$ python -q
>>> import numpy as np
>>> np.set_printoptions(suppress=True, linewidth=160)
>>> A = np.loadtxt("case14.csv", delimiter=",")
>>> print(A.round(1) + 0)
[[ 1.8 -0.4 -0.4 -0.5  0.   0.2 -0.1  0.7]
 [-0.4  1.3 -0.3 -0.6 -0.2  0.   0.1  0.6]
 [-0.4 -0.3  2.2 -0.4 -0.2 -0.4  0.4 -0.3]
 [-0.5 -0.6 -0.4  2.5 -0.6 -0.4  0.2  0.2]
 [ 0.  -0.2 -0.2 -0.6  1.4 -0.7  0.3 -0.4]
 [ 0.2  0.  -0.4 -0.4 -0.7  1.3  0.1 -0.4]
 [-0.1  0.1  0.4  0.2  0.3  0.1  2.1 -0.2]
 [ 0.7  0.6 -0.3  0.2 -0.4 -0.4 -0.2  1.3]]
>>> print(np.linalg.lstsq(A[:-1].T, A[-1])[2])
6
>>> print(np.allclose(A[:-1].T @ np.linalg.lstsq(A[:-1].T, A[-1])[0], A[-1]))
True
>>> print(np.abs(np.diag(np.linalg.qr(A)[1])) > 1e-9)
[ True  True  True  True  True  True False False]
>>> print(round(np.abs(np.linalg.eigvals(A)).max(), 1))
3.0
>>> print(np.trace(A))
14.0
>>> print(np.allclose(A, A.T))
True
>>> print(np.allclose(A @ A.T, A.T @ A))
True
>>> print(np.round((A + A.T) / 2, 1) + 0)
[[ 1.8 -0.4 -0.4 -0.5  0.   0.2 -0.1  0.7]
 [-0.4  1.3 -0.3 -0.6 -0.2  0.   0.1  0.6]
 [-0.4 -0.3  2.2 -0.4 -0.2 -0.4  0.4 -0.3]
 [-0.5 -0.6 -0.4  2.5 -0.6 -0.4  0.2  0.2]
 [ 0.  -0.2 -0.2 -0.6  1.4 -0.7  0.3 -0.4]
 [ 0.2  0.  -0.4 -0.4 -0.7  1.3  0.1 -0.4]
 [-0.1  0.1  0.4  0.2  0.3  0.1  2.1 -0.2]
 [ 0.7  0.6 -0.3  0.2 -0.4 -0.4 -0.2  1.3]]
>>> K = np.load("sample16.npy")
>>> print(K)
[[  1  -3   9 -27]
 [  1  -2   4  -8]
 [  1  -1   1  -1]
 [  1   0   0   0]
 [  1   1   1   1]
 [  1   2   4   8]]
>>> vec = np.array([-2, 0, 0, 2])
>>> print(K @ vec)
[-56 -18  -4  -2   0  14]
>>> print(np.linalg.norm(K @ vec) <= np.linalg.norm(K, 2) * np.linalg.norm(vec) + 1e-9)
True
>>> print((K * vec).sum(axis=1))
[-56 -18  -4  -2   0  14]
>>> print(K @ np.eye(4)[1])
[-3. -2. -1.  0.  1.  2.]
>>> print((K @ vec).argmax())
5
>>> P = K @ np.linalg.solve(K.T @ K, K.T)
>>> print(np.round(np.diag(P), 1))
[1.  0.6 0.5 0.5 0.6 1. ]
>>> print(np.round(np.linalg.eigvalsh(P), 1) + 0)
[0. 0. 1. 1. 1. 1.]
>>> print(np.round((np.eye(6) - P) @ K, 1) + 0)
[[0. 0. 0. 0.]
 [0. 0. 0. 0.]
 [0. 0. 0. 0.]
 [0. 0. 0. 0.]
 [0. 0. 0. 0.]
 [0. 0. 0. 0.]]
>>> E = np.loadtxt("dump.csv", delimiter=",")
>>> print(E.round(1))
[[0.7 0.  0.3]
 [0.3 0.3 0.3]
 [0.  0.  1. ]]
>>> print(np.round((E + E.T) / 2, 1))
[[0.7 0.2 0.2]
 [0.2 0.3 0.2]
 [0.2 0.2 1. ]]
>>> print(np.allclose(E, E.T))
False
>>> print(np.round(np.linalg.matrix_power(E, 2), 1))
[[0.4 0.  0.6]
 [0.3 0.1 0.6]
 [0.  0.  1. ]]
>>> print(np.trace(E))
2.0
>>> J = np.array([[1, 1, 1, 2], [1, 1, 1, 2], [1, 1, 1, 2], [2, 2, 2, 4]])
>>> print(J)
[[1 1 1 2]
 [1 1 1 2]
 [1 1 1 2]
 [2 2 2 4]]
>>> w, vecs = np.linalg.eigh(J)
>>> print(np.abs(vecs[:, -1]).round(6).argmax())
3
>>> print(np.unique(w.round(6) + 0, return_counts=True)[1])
[3 1]
>>> print(np.round(w.sum(), 1), np.trace(J))
7.0 7
>>> print(np.round(vecs.T @ vecs, 1) + 0)
[[1. 0. 0. 0.]
 [0. 1. 0. 0.]
 [0. 0. 1. 0.]
 [0. 0. 0. 1.]]
>>> A2 = np.array([[3, -2, -1], [1, 2, 3]])
>>> C = np.kron(A2, J)
>>> print(np.linalg.matrix_rank(C))
2
>>> print(C.shape)
(8, 12)
>>> print(np.round(np.linalg.norm(C, 2), 1), np.round(np.linalg.norm(A2, 2) * np.linalg.norm(J, 2), 1))
29.7 29.7
>>> blk = np.stack([J, -2 * J, J[::-1]])
>>> print(np.einsum("bij,cij->bc", blk, blk))
[[ 49 -98  42]
 [-98 196 -84]
 [ 42 -84  49]]
>>> print((blk @ J.T).shape)
(3, 4, 4)
>>> print(np.linalg.matrix_rank(blk.reshape(3, -1)))
2
>>> w, vecs = np.linalg.eigh(J)
>>> vec = np.array([-2, 2, 1, 1])
>>> print(vec @ J @ vec / (vec @ vec), round(w[0], 1), round(float(w[-1]), 1))
0.9 -0.0 7.0
>>> print(np.round(np.linalg.eigvalsh(J[1:, 1:]), 1) + 0)
[0. 0. 6.]
>>> print((np.sign(vecs[:, -1].round(6)) == np.sign(vecs[0, -1].round(6))).astype(int))
[1 1 1 1]
>>> print(np.abs(J).sum(axis=1).max(), round(np.abs(w).max(), 1))
10 7.0
>>> print(np.round(vecs * np.abs(w) @ vecs.T, 1))
[[1. 1. 1. 2.]
 [1. 1. 1. 2.]
 [1. 1. 1. 2.]
 [2. 2. 2. 4.]]
>>> W0 = np.load("arr.npy")
>>> print(W0)
[[2 4 1 9 0 8 8 0]
 [6 1 6 8 7 2 3 2]
 [8 1 5 8 2 2 8 1]]
>>> gram = W0.T @ W0
>>> print(np.trace(gram), (W0 ** 2).sum())
660 660
>>> blk = np.stack([W0, 2 * W0, W0[::-1]])
>>> print((blk @ W0.T).shape)
(3, 3, 3)
>>> print(blk.shape)
(3, 3, 8)
>>> print(np.linalg.norm(W0, axis=1).argmax())
0
>>> print(np.round(np.linalg.norm(W0, 2), 1))
23.5
>>> print(np.round(np.linalg.norm(W0, 1), 1), round(np.linalg.norm(W0, np.inf), 1))
25.0 35.0
>>> print([round(float(x), 1) for x in np.linalg.svd(A, compute_uv=False)[:3]])
[3.0, 3.0, 2.0]
>>> print(np.linalg.matrix_rank(A, rtol=0.1))
6
>>> A2 = W0 / np.linalg.norm(W0, axis=1, keepdims=True)
>>> gram = A2 @ A2.T
>>> print(gram[1].round(1))
[0.6 1.  0.9]
>>> print((np.abs(gram) > 0.9).astype(int))
[[1 0 0]
 [0 1 0]
 [0 0 1]]
>>> arr = np.array([[2.0, 2.0, 0.0, 0.0, 0.0],
...     [2.0, -2.0, 2.0, 0.0, 0.0],
...     [0.0, 2.0, -2.0, 2.0, 0.0],
...     [0.0, 0.0, 2.0, 0.0, 2.0],
...     [0.0, 0.0, 0.0, 2.0, 2.0]])
>>> print(arr)
[[ 2.  2.  0.  0.  0.]
 [ 2. -2.  2.  0.  0.]
 [ 0.  2. -2.  2.  0.]
 [ 0.  0.  2.  0.  2.]
 [ 0.  0.  0.  2.  2.]]
>>> print(np.all(np.linalg.eigvalsh(arr) > 0))
False
>>> try:
...     np.linalg.cholesky(arr)
... except np.linalg.LinAlgError as e:
...     print(repr(e))
... 
LinAlgError('Matrix is not positive definite')
>>> M = np.load("a.npy")
>>> print(M)
[[3 3 0 0 0 0]
 [2 1 0 0 0 0]
 [0 2 0 0 0 0]
 [0 0 3 3 0 0]
 [0 0 2 1 0 0]
 [0 0 0 2 0 0]
 [0 0 0 0 3 3]
 [0 0 0 0 2 1]
 [0 0 0 0 0 2]]
>>> P = M @ np.linalg.solve(M.T @ M, M.T)
>>> print(np.round(np.diag(P), 1))
[0.7 0.4 0.9 0.7 0.4 0.9 0.7 0.4 0.9]
>>> print(np.round(np.trace(P), 1))
6.0
>>> print(np.round(np.linalg.eigvalsh(P), 1) + 0)
[0. 0. 0. 1. 1. 1. 1. 1. 1.]
>>> print(np.allclose(P @ P, P))
True
>>> A2 = M / np.sqrt((M ** 2).mean(axis=1, keepdims=True))
>>> print(np.round(np.linalg.norm(A2, axis=1), 1))
[2.4 2.4 2.4 2.4 2.4 2.4 2.4 2.4 2.4]
>>> print(np.linalg.matrix_rank(M - M.mean(axis=1, keepdims=True)))
5
>>> q, r_ = np.linalg.qr(M)
>>> print(np.round(q @ r_, 1) + 0)
[[3. 3. 0. 0. 0. 0.]
 [2. 1. 0. 0. 0. 0.]
 [0. 2. 0. 0. 0. 0.]
 [0. 0. 3. 3. 0. 0.]
 [0. 0. 2. 1. 0. 0.]
 [0. 0. 0. 2. 0. 0.]
 [0. 0. 0. 0. 3. 3.]
 [0. 0. 0. 0. 2. 1.]
 [0. 0. 0. 0. 0. 2.]]
>>> print(np.round(q.T @ q, 1) + 0)
[[1. 0. 0. 0. 0. 0.]
 [0. 1. 0. 0. 0. 0.]
 [0. 0. 1. 0. 0. 0.]
 [0. 0. 0. 1. 0. 0.]
 [0. 0. 0. 0. 1. 0.]
 [0. 0. 0. 0. 0. 1.]]
>>> print(np.round(np.abs(np.diag(r_)), 1))
[3.6 2.2 3.6 2.2 3.6 2.2]
>>> print(np.trace(q @ q.T))
6.0
>>> m1 = np.array([[3.0, -2.0, 0.0, 0.0, 0.0, 0.0, 0.0],
...     [-2.0, -5.0, -2.0, 0.0, 0.0, 0.0, 0.0],
...     [0.0, -2.0, -3.0, -2.0, 0.0, 0.0, 0.0],
...     [0.0, 0.0, -2.0, -2.0, -2.0, 0.0, 0.0],
...     [0.0, 0.0, 0.0, -2.0, 9.0, -2.0, 0.0],
...     [0.0, 0.0, 0.0, 0.0, -2.0, -6.0, -2.0],
...     [0.0, 0.0, 0.0, 0.0, 0.0, -2.0, -5.0]])
>>> r0 = np.array([2, -1])
>>> print(np.correlate(m1[6], m1[0], "full"))
[  0.   0.   0.   0.   0.   0.   0.   0.   0.   0.   4.   4. -15.]
>>> print(np.array([np.convolve(row, r0, "same") for row in m1]))
[[  6.  -7.   2.   0.   0.   0.   0.]
 [ -4.  -8.   1.   2.   0.   0.   0.]
 [  0.  -4.  -4.  -1.   2.   0.   0.]
 [  0.   0.  -4.  -2.  -2.   2.   0.]
 [  0.   0.   0.  -4.  20. -13.   2.]
 [  0.   0.   0.   0.  -4. -10.   2.]
 [  0.   0.   0.   0.   0.  -4.  -8.]]
>>> w, vecs = np.linalg.eigh(m1)
>>> print(np.round(vecs.T @ m1 @ vecs, 1) + 0)
[[-7.7  0.   0.   0.   0.   0.   0. ]
 [ 0.  -6.8  0.   0.   0.   0.   0. ]
 [ 0.   0.  -3.8  0.   0.   0.   0. ]
 [ 0.   0.   0.  -3.5  0.   0.   0. ]
 [ 0.   0.   0.   0.  -0.4  0.   0. ]
 [ 0.   0.   0.   0.   0.   3.5  0. ]
 [ 0.   0.   0.   0.   0.   0.   9.6]]
>>> print(np.round(np.linalg.eigvalsh(m1 @ m1), 1))
[ 0.1 12.1 12.3 14.3 46.  59.6 92.4]
>>> print(round(w.sum(), 1), np.trace(m1))
-9.0 -9.0
>>> print(np.round(vecs.T @ vecs, 1) + 0)
[[1. 0. 0. 0. 0. 0. 0.]
 [0. 1. 0. 0. 0. 0. 0.]
 [0. 0. 1. 0. 0. 0. 0.]
 [0. 0. 0. 1. 0. 0. 0.]
 [0. 0. 0. 0. 1. 0. 0.]
 [0. 0. 0. 0. 0. 1. 0.]
 [0. 0. 0. 0. 0. 0. 1.]]
>>> print(w.round(1))
[-7.7 -6.8 -3.8 -3.5 -0.4  3.5  9.6]
>>> vec = np.array([-4, 5, -6, 1, 8, -9, 0])
>>> h1 = np.maximum(m1 @ vec, 0)
>>> print(np.maximum(m1 @ vec, 0) - np.maximum(-m1 @ vec, 0))
[-22.  -5.   6.  -6.  88.  38.  18.]
>>> print(np.round(np.tanh(m1 @ vec), 1))
[-1. -1.  1. -1.  1.  1.  1.]
>>> q, vecs = np.linalg.qr(m1[:, :2])[0], np.linalg.qr(m1[:, 2:])[0]
>>> sig = np.linalg.svd(q.T @ vecs, compute_uv=False)
>>> print(np.round(np.degrees(np.arccos(sig.clip(0, 1))), 1))
[13.1 83.3]
>>> print(sig.round(1))
[1.  0.1]
>>> print((sig > 0.9).sum())
1
>>> vec = np.array([0, 3, 2, 3, 2, 0, 3])
>>> y = m1 @ vec
>>> coef, lr = np.zeros(7), 1 / np.linalg.norm(m1, 2) ** 2
>>> for i in range(250):
...     coef -= lr * m1.T @ (m1 @ coef - y)
...     if i % 50 == 0: print(i, round(np.linalg.norm(m1 @ coef - y), 1))
... 
0 17.5
50 0.6
100 0.5
150 0.5
200 0.4
>>> print(round(np.linalg.cond(m1), 1))
27.2
>>> print(coef.round(1))
[-0.2  2.7  2.8  2.2  1.8  0.1  3. ]
